$ ipython --no-banner

In [1]: import numpy as np

In [2]: from numpy import linalg as LA

In [3]: np.set_printoptions(precision=3, suppress=True, linewidth=200)

In [4]: M = np.loadtxt("data.csv", delimiter=",")

In [5]: M
Out[5]: 
array([[-0.451, -0.734, -0.014],
       [-0.013, -0.143, -0.027],
       [ 0.107,  0.095,  0.136],
       [ 1.178,  2.396,  0.157],
       [-0.681, -1.339,  0.07 ],
       [ 0.413,  0.645, -0.016],
       [-0.123, -0.395, -0.015],
       [-1.351, -2.589, -0.112],
       [-0.869, -1.937,  0.135],
       [-1.141, -2.388,  0.165],
       [ 1.385,  3.322,  0.025],
       [-1.637, -3.175, -0.048]])

In [6]: hat = M @ LA.solve(M.T @ M, M.T)

In [7]: np.round(LA.eigvalsh(hat), 3) + 0
Out[7]: array([0., 0., 0., 0., 0., 0., 0., 0., 0., 1., 1., 1.])

In [8]: np.allclose(hat @ hat, hat)
Out[8]: True

In [9]: np.diag(hat)
Out[9]: array([0.105, 0.047, 0.175, 0.326, 0.123, 0.13 , 0.055, 0.305, 0.273, 0.415, 0.713, 0.334])

In [10]: M.sum(axis=1)
Out[10]: array([-1.199, -0.183,  0.338,  3.731, -1.95 ,  1.042, -0.533, -4.052, -2.671, -3.364,  4.732, -4.86 ])

In [11]: M.shape
Out[11]: (12, 3)

In [12]: M.mean(axis=0)
Out[12]: array([-0.265, -0.52 ,  0.038])

In [13]: M[:, 3]
Traceback (most recent call last):
  Cell In[13], line 1
    M[:, 3]
IndexError: index 3 is out of bounds for axis 1 with size 3


In [14]: LA.svd(M, compute_uv=False)
Out[14]: array([7.523, 0.355, 0.264])

In [15]: LA.matrix_rank(M)
Out[15]: np.int64(3)

In [16]: np.abs(M).max()
Out[16]: np.float64(3.322)

In [17]: W = np.array([[5, 0, 5], [-4, -5, 3], [-4, -2, 1]])

In [18]: c = np.array([0, 0, 1])

In [19]: hid = np.maximum(M @ W + c, 0)

In [20]: (hid > 0).mean(axis=0)
Out[20]: array([0.667, 0.667, 0.417])

In [21]: C = np.array([[2, -3], [4, -5], [-4, -5]])

In [22]: (hid @ C).round(6).argmax(axis=1)
Out[22]: array([0, 0, 0, 0, 0, 0, 0, 0, 0, 0, 0, 0])

In [23]: W @ C
Out[23]: 
array([[-10, -40],
       [-40,  22],
       [-20,  17]])

In [24]: x0 = np.array([3, 8, 2])

In [25]: rhs = M @ x0

In [26]: try:
    ...:     LA.solve(M, rhs)
    ...: except LA.LinAlgError as e:
    ...:     print(e)
    ...: 
Last 2 dimensions of the array must be square

In [27]: rhs
Out[27]: array([ -7.253,  -1.237,   1.353,  23.016, -12.615,   6.367,  -3.559, -24.989, -17.833, -22.197,  30.781, -30.407])

In [28]: LA.lstsq(M, rhs)[0]
Out[28]: array([3., 8., 2.])

In [29]: rng = np.random.default_rng(9600)

In [30]: rhs = rhs + 0.05 * rng.normal(size=12)

In [31]: rhs
Out[31]: array([ -7.284,  -1.166,   1.371,  23.027, -12.55 ,   6.404,  -3.605, -25.013, -17.841, -22.19 ,  30.672, -30.383])

In [32]: c, *_ = LA.lstsq(M, rhs)

In [33]: np.round(M.T @ (rhs - M @ c), 3) + 0
Out[33]: array([0., 0., 0.])

In [34]: c.round()
Out[34]: array([3., 8., 2.])

In [35]: C2 = np.cov(M, rowvar=False)

In [36]: LA.eigvalsh(C2)[::-1]
Out[36]: array([4.774, 0.011, 0.005])

In [37]: np.argwhere(np.triu(np.abs(np.corrcoef(M.T)) > 0.8, 1))
Out[37]: array([[0, 1]])

In [38]: C2
Out[38]: 
array([[0.899, 1.858, 0.021],
       [1.858, 3.882, 0.037],
       [0.021, 0.037, 0.008]])

In [39]: np.polyfit(M[:, 2], M[:, 0], 1)
Out[39]: array([ 2.511, -0.361])

In [40]: np.argsort(-M.std(axis=0).round(6), kind="stable")
Out[40]: array([1, 0, 2])

In [41]: K = np.load("w.npy")

In [42]: K
Out[42]: 
array([[-0.8 , -0.6 ,  0.25, -0.25, -0.4 ],
       [ 0.  ,  0.  ,  0.  ,  0.  ,  0.  ],
       [ 0.  ,  0.  ,  0.  ,  0.  ,  0.  ],
       [-2.72, -2.04,  0.85, -0.85, -1.36],
       [ 0.64,  0.48, -0.2 ,  0.2 ,  0.32]])

In [43]: LA.matrix_rank(K, rtol=0.1)
Out[43]: np.int64(1)

In [44]: [round(float(x), 3) for x in LA.svd(K, compute_uv=False)[:3]]
Out[44]: [4.118, 0.0, 0.0]

In [45]: np.round(LA.norm(K, 2) / LA.norm(K), 3)
Out[45]: np.float64(1.0)

In [46]: LA.cond(K) > 100
Out[46]: np.True_

In [47]: round(np.trace(LA.pinv(K) @ K), 3)
Out[47]: np.float64(1.0)

In [48]: np.abs(np.diag(LA.qr(K)[1])) > 1e-9
Out[48]: array([ True, False, False, False, False])

In [49]: np.allclose(K[:-1].T @ LA.lstsq(K[:-1].T, K[-1])[0], K[-1])
Out[49]: True

In [50]: arr = np.loadtxt("case9.csv", delimiter=",")

In [51]: arr
Out[51]: 
array([[-0.07 , -0.149,  0.02 , -0.01 ],
       [ 0.721,  0.96 , -0.254,  0.129],
       [ 0.   ,  0.   ,  0.   ,  0.   ],
       [-0.782, -0.978,  0.291, -0.149],
       [ 0.604,  0.905, -0.197,  0.1  ],
       [ 0.558,  0.874, -0.178,  0.09 ],
       [ 0.   ,  0.   ,  0.   ,  0.   ],
       [-0.336, -0.635,  0.1  , -0.05 ],
       [ 0.07 ,  0.149, -0.02 ,  0.01 ],
       [-0.454, -0.782,  0.139, -0.07 ],
       [ 0.558,  0.874, -0.178,  0.09 ],
       [ 0.07 ,  0.149, -0.02 ,  0.01 ],
       [ 0.508,  0.834, -0.159,  0.08 ],
       [-0.07 , -0.149,  0.02 , -0.01 ],
       [ 0.869,  0.993, -0.363,  0.188],
       [ 0.508,  0.834, -0.159,  0.08 ],
       [-0.397, -0.716,  0.119, -0.06 ],
       [ 0.454,  0.782, -0.139,  0.07 ],
       [-0.273, -0.537,  0.08 , -0.04 ],
       [-0.454, -0.782,  0.139, -0.07 ],
       [ 0.397,  0.716, -0.119,  0.06 ],
       [ 0.07 ,  0.149, -0.02 ,  0.01 ],
       [ 0.336,  0.635, -0.1  ,  0.05 ],
       [ 0.647,  0.929, -0.217,  0.11 ],
       [ 0.454,  0.782, -0.139,  0.07 ],
       [ 0.98 ,  1.   , -0.578,  0.319],
       [ 0.454,  0.782, -0.139,  0.07 ]])

In [52]: Uu, sigma, vt = LA.svd(M)

In [53]: np.argmax(sigma[:-1] / (sigma[1:] + 1e-6)) + 1
Out[53]: np.int64(1)

In [54]: sigma
Out[54]: array([7.523, 0.355, 0.264])

In [55]: other = Uu[:, :1] @ np.diag(sigma[:1]) @ vt[:1]

In [56]: np.round(LA.norm(M - other) / LA.norm(M), 3)
Out[56]: np.float64(0.059)

In [57]: np.round(LA.norm(M - other, 2), 3), round(float(sigma[1]), 3)
Out[57]: (np.float64(0.355), 0.355)

In [58]: LA.matrix_rank(other)
Out[58]: np.int64(1)

In [59]: round(float(np.abs(M - other).max()), 3)
Out[59]: 0.175

In [60]: E = np.array([[1, 0, 0, 2], [7, 14, 7, 6], [8, 18, 9, 1]])

In [61]: np.zeros(3, 4)
Traceback (most recent call last):
  Cell In[61], line 1
    np.zeros(3, 4)
TypeError: Cannot interpret '4' as a data type


In [62]: E.sum(axis=0)
Out[62]: array([16, 32, 16,  9])

In [63]: E - E[0]
Out[63]: 
array([[ 0,  0,  0,  0],
       [ 6, 14,  7,  4],
       [ 7, 18,  9, -1]])

In [64]: E.sum(axis=1)
Out[64]: array([ 3, 34, 36])

In [65]: np.unravel_index(np.abs(E).argmax(), E.shape)
Out[65]: (np.int64(2), np.int64(1))

In [66]: E.mean(axis=0)
Out[66]: array([ 5.333, 10.667,  5.333,  3.   ])

In [67]: E.shape
Out[67]: (3, 4)

In [68]: T = np.stack([E, 2 * E, E[::-1]])

In [69]: (T @ E.T).shape
Out[69]: (3, 3, 3)

In [70]: LA.matrix_rank(T.reshape(3, -1))
Out[70]: np.int64(2)

In [71]: T.sum(axis=0)
Out[71]: 
array([[11, 18,  9,  7],
       [28, 56, 28, 24],
       [25, 54, 27,  5]])

In [72]: T.shape
Out[72]: (3, 3, 4)

In [73]: np.einsum("bij,cij->bc", T, T)
Out[73]: 
array([[ 805, 1610,  350],
       [1610, 3220,  700],
       [ 350,  700,  805]])

In [74]: LA.norm(E, axis=1).argmax()
Out[74]: np.int64(2)

In [75]: round(LA.norm(E[1], 1), 3), round(float(LA.norm(E[1], np.inf)), 3)
Out[75]: (np.float64(34.0), 14.0)

In [76]: round(LA.norm(E, 2), 3)
Out[76]: np.float64(27.999)

In [77]: np.round(LA.norm(E, 1), 3), np.round(LA.norm(E, np.inf), 3)
Out[77]: (np.float64(32.0), np.float64(36.0))

In [78]: round(LA.norm(E[1] - E[2]), 3)
Out[78]: np.float64(6.782)

In [79]: round(float(LA.norm(E, "nuc")), 3)
Out[79]: 33.13

In [80]: E[1] @ E[2]
Out[80]: np.int64(377)

In [81]: round(LA.norm(E) ** 2 / LA.norm(E, 2) ** 2, 3)
Out[81]: np.float64(1.027)

In [82]: C2 = E.T @ E

In [83]: LA.matrix_rank(C2)
Out[83]: np.int64(3)

In [84]: LA.svd(E, compute_uv=False) ** 2
Out[84]: array([783.949,  20.716,   0.335])

In [85]: np.trace(C2), (E ** 2).sum()
Out[85]: (np.int64(805), np.int64(805))

In [86]: np.allclose(C2, C2.T)
Out[86]: True

In [87]: np.round(LA.eigvalsh(C2)[::-1], 3) + 0
Out[87]: array([783.949,  20.716,   0.335,   0.   ])

In [88]: sigma = 20 * 0.7 ** np.arange(3)

In [89]: mat = rng.normal(size=(24, 3)) * rng.permutation(sigma)

In [90]: mat
Out[90]: 
array([[ -6.174,   1.885,  10.357],
       [ 26.937,  10.026,   5.517],
       [  7.501,  -5.193,   3.17 ],
       [-32.039,   4.434, -14.991],
       [  6.731,   4.768,  -1.047],
       [ -7.144,  -5.874,   1.895],
       [-26.285,   0.427,  -3.011],
       [ -3.72 ,  -0.957,  -1.422],
       [-12.194,   2.782,   5.794],
       [ -8.961,   0.416,  -7.496],
       [-21.803,   6.673,   5.72 ],
       [ 10.526,  14.478,   4.89 ],
       [ -1.902,   8.452,  11.304],
       [ -0.595,  -4.224,  -5.64 ],
       [-54.601, -14.958,  -0.988],
       [-18.408,  13.424,   1.19 ],
       [ 27.751,   6.659,   7.03 ],
       [-29.589, -13.311,  16.011],
       [ 22.321,   2.858,   2.946],
       [  5.278,   4.333,   5.586],
       [-12.036,  -7.322,   7.855],
       [-17.355,  10.039, -15.998],
       [ 48.373,  -6.145,   3.468],
       [-19.345, -10.096,   2.526]])

In [91]: D = LA.norm(mat[:, None] - mat[None], axis=-1)

In [92]: np.unravel_index(D.round(6).argmax(), D.shape)
Out[92]: (np.int64(14), np.int64(22))

In [93]: D.shape
Out[93]: (24, 24)

In [94]: (D + 1e9 * np.eye(24)).round(6).argmin(axis=1)
Out[94]: array([ 8, 16, 19,  6, 19,  7, 10, 13,  0,  7, 15, 19,  0,  7, 17, 10,  1, 23, 16,  4,  5,  9, 16, 20])

In [95]: D[3].round(6).argsort(kind="stable")[:4]
Out[95]: array([ 3,  6, 21, 15])

In [96]: X = np.loadtxt("out11.csv", delimiter=",")

In [97]: X
Out[97]: 
array([[ 1.407,  2.327,  0.419,  1.195],
       [-1.618, -2.194, -1.247,  0.114],
       [-1.49 , -2.354, -0.619, -0.925],
       [-0.61 , -0.06 , -1.683,  2.406],
       [-1.073, -0.839, -1.802,  1.974],
       [-0.989, -0.688, -1.794,  2.081],
       [ 0.152, -0.62 ,  1.427, -2.561],
       [-0.356, -1.296,  1.014, -2.483],
       [-1.57 , -1.934, -1.515,  0.707],
       [-1.11 , -0.907, -1.802,  1.923],
       [ 1.6  ,  2.304,  1.021,  0.3  ],
       [-0.592, -0.032, -1.676,  2.417],
       [ 0.04 ,  0.885, -1.286,  2.561],
       [ 0.956,  1.973, -0.335,  2.02 ],
       [-0.426, -1.382,  0.946, -2.452],
       [ 1.584,  1.988,  1.474, -0.605],
       [ 0.946,  1.963, -0.349,  2.032],
       [-1.518, -2.356, -0.697, -0.813],
       [ 1.204,  1.083,  1.796, -1.776],
       [-1.516, -2.356, -0.691, -0.822]])

In [98]: z = X[:, 3] > np.median(X[:, 3])

In [99]: f = X[z].mean(axis=0) - X[~z].mean(axis=0)

In [100]: z.astype(int)
Out[100]: array([1, 0, 0, 1, 1, 1, 0, 0, 1, 1, 0, 1, 1, 1, 0, 0, 1, 0, 0, 0])

In [101]: cen = X - X.mean(axis=0)

In [102]: Uu, sigma, vt = LA.svd(cen, full_matrices=False)

In [103]: np.searchsorted(np.cumsum(sigma ** 2) / (sigma ** 2).sum(), 0.9) + 1
Out[103]: np.int64(2)

In [104]: LA.matrix_rank(cen)
Out[104]: np.int64(2)

In [105]: np.round(cen.mean(axis=0), 3) + 0
Out[105]: array([0., 0., 0., 0.])

In [106]: (np.sign(Uu[:, 0]) == np.sign(Uu[0, 0])).astype(int)
Out[106]: array([1, 0, 0, 1, 0, 0, 0, 0, 0, 0, 1, 1, 1, 1, 0, 1, 1, 0, 1, 0])

In [107]: other = np.array([[-3, 5, 9], [4, 8, -5], [-8, 8, -5]])

In [108]: J = np.tril(other)

In [109]: J
Out[109]: 
array([[-3,  0,  0],
       [ 4,  8,  0],
       [-8,  8, -5]])

In [110]: np.abs(J).max()
Out[110]: np.int64(8)

In [111]: LA.rank(J)
Traceback (most recent call last):
  Cell In[111], line 1
    LA.rank(J)
AttributeError: module 'numpy.linalg' has no attribute 'rank'


In [112]: round(float(LA.norm(J)), 3)
Out[112]: 15.556

In [113]: LA.svd(J, compute_uv=False)
Out[113]: array([12.93 ,  8.581,  1.082])

In [114]: J[:, 3]
Traceback (most recent call last):
  Cell In[114], line 1
    J[:, 3]
IndexError: index 3 is out of bounds for axis 1 with size 3


In [115]: np.count_nonzero(J)
Out[115]: np.int64(6)

In [116]: J.sum(axis=0)
Out[116]: array([-7, 16, -5])

In [117]: Uu, sigma, vt = LA.svd(J, full_matrices=False)

In [118]: sigma
Out[118]: array([12.93 ,  8.581,  1.082])

In [119]: round(np.sqrt((sigma ** 2).sum()), 3), np.round(LA.norm(J), 3)
Out[119]: (np.float64(15.556), np.float64(15.556))

In [120]: np.abs(vt[0])
Out[120]: array([0.506, 0.783, 0.362])

In [121]: np.allclose(Uu * sigma @ vt, J)
Out[121]: True

In [122]: np.round(Uu.T @ J @ vt.T, 3) + 0
Out[122]: 
array([[12.93 ,  0.   ,  0.   ],
       [ 0.   ,  8.581,  0.   ],
       [ 0.   ,  0.   ,  1.082]])

In [123]: np.round(Uu.T @ Uu, 3) + 0
Out[123]: 
array([[1., 0., 0.],
       [0., 1., 0.],
       [0., 0., 1.]])

In [124]: sigma / sigma[0]
Out[124]: array([1.   , 0.664, 0.084])

In [125]: (sigma > 1e-8).sum()
Out[125]: np.int64(3)

In [126]: data = np.array([[1, 5, 0], [2, 5, 1], [5, 0, 1]])

In [127]: data
Out[127]: 
array([[1, 5, 0],
       [2, 5, 1],
       [5, 0, 1]])

In [128]: W = np.array([[1, 2, 3, 0, -1, -1], [1, 1, -3, 2, 3, 2], [1, -3, 3, 2, 1, 3]])

In [129]: c = np.array([3, 2, 2, 0, 2, 2])

In [130]: hid = np.maximum(data @ W + c, 0)

In [131]: (hid > 0).mean(axis=0)
Out[131]: array([1.   , 1.   , 0.333, 1.   , 0.667, 0.667])

In [132]: LA.matrix_rank(hid)
Out[132]: np.int64(3)

In [133]: C = np.array([[3, 2], [2, 1], [1, 2], [3, 1], [0, 2], [1, 3]])

In [134]: hid @ C
Out[134]: 
array([[ 86, 102],
       [ 98, 113],
       [ 71,  69]])

In [135]: (hid @ C).round(6).argmax(axis=1)
Out[135]: array([1, 1, 0])
